$ python -q
>>> import numpy as np
>>> from numpy import linalg as LA
>>> np.set_printoptions(precision=2, suppress=True, linewidth=100)
>>> W0 = np.loadtxt("mat.csv", delimiter=",")
>>> W0
array([[-2.,  3., -2.,  3.],
       [ 3.,  3.,  3.,  3.],
       [-2.,  3., -2.,  3.],
       [ 3.,  3.,  3.,  3.]])
>>> # rank 2
>>> r0 = np.array([0, 0])
>>> np.correlate(W0[1], W0[2], "full")
array([ 9.,  3., 12.,  6., -3.,  3., -6.])
>>> np.kron(np.eye(2, dtype=int), W0)
array([[-2.,  3., -2.,  3., -0.,  0., -0.,  0.],
       [ 3.,  3.,  3.,  3.,  0.,  0.,  0.,  0.],
       [-2.,  3., -2.,  3., -0.,  0., -0.,  0.],
       [ 3.,  3.,  3.,  3.,  0.,  0.,  0.,  0.],
       [-0.,  0., -0.,  0., -2.,  3., -2.,  3.],
       [ 0.,  0.,  0.,  0.,  3.,  3.,  3.,  3.],
       [-0.,  0., -0.,  0., -2.,  3., -2.,  3.],
       [ 0.,  0.,  0.,  0.,  3.,  3.,  3.,  3.]])
>>> np.round(LA.det(W0[::-1]), 2)
np.float64(0.0)
>>> U, sv, VT = LA.svd(W0)
>>> vecs = VT[:(sv > 1e-8).sum()]
>>> rng = np.random.default_rng(6536)
>>> x0 = W0[0] + -3 * W0[1] + rng.integers(2) * np.eye(4)[2]
>>> x0
array([-11.,  -6., -10.,  -6.])
>>> LA.matrix_rank(np.vstack([W0, x0]))
np.int64(3)
>>> print(np.round(vecs.T @ vecs, 2) + 0)
[[0.5 0.  0.5 0. ]
 [0.  0.5 0.  0.5]
 [0.5 0.  0.5 0. ]
 [0.  0.5 0.  0.5]]
>>> print(round(float(LA.norm(x0 - vecs.T @ vecs @ x0)), 2))
0.71
>>> np.abs(np.diag(LA.qr(W0)[1])) > 1e-9
array([ True,  True, False, False])
>>> try:
...     LA.inv(W0)
... except LA.LinAlgError as e:
...     print("failed:", e)
... 
failed: Singular matrix
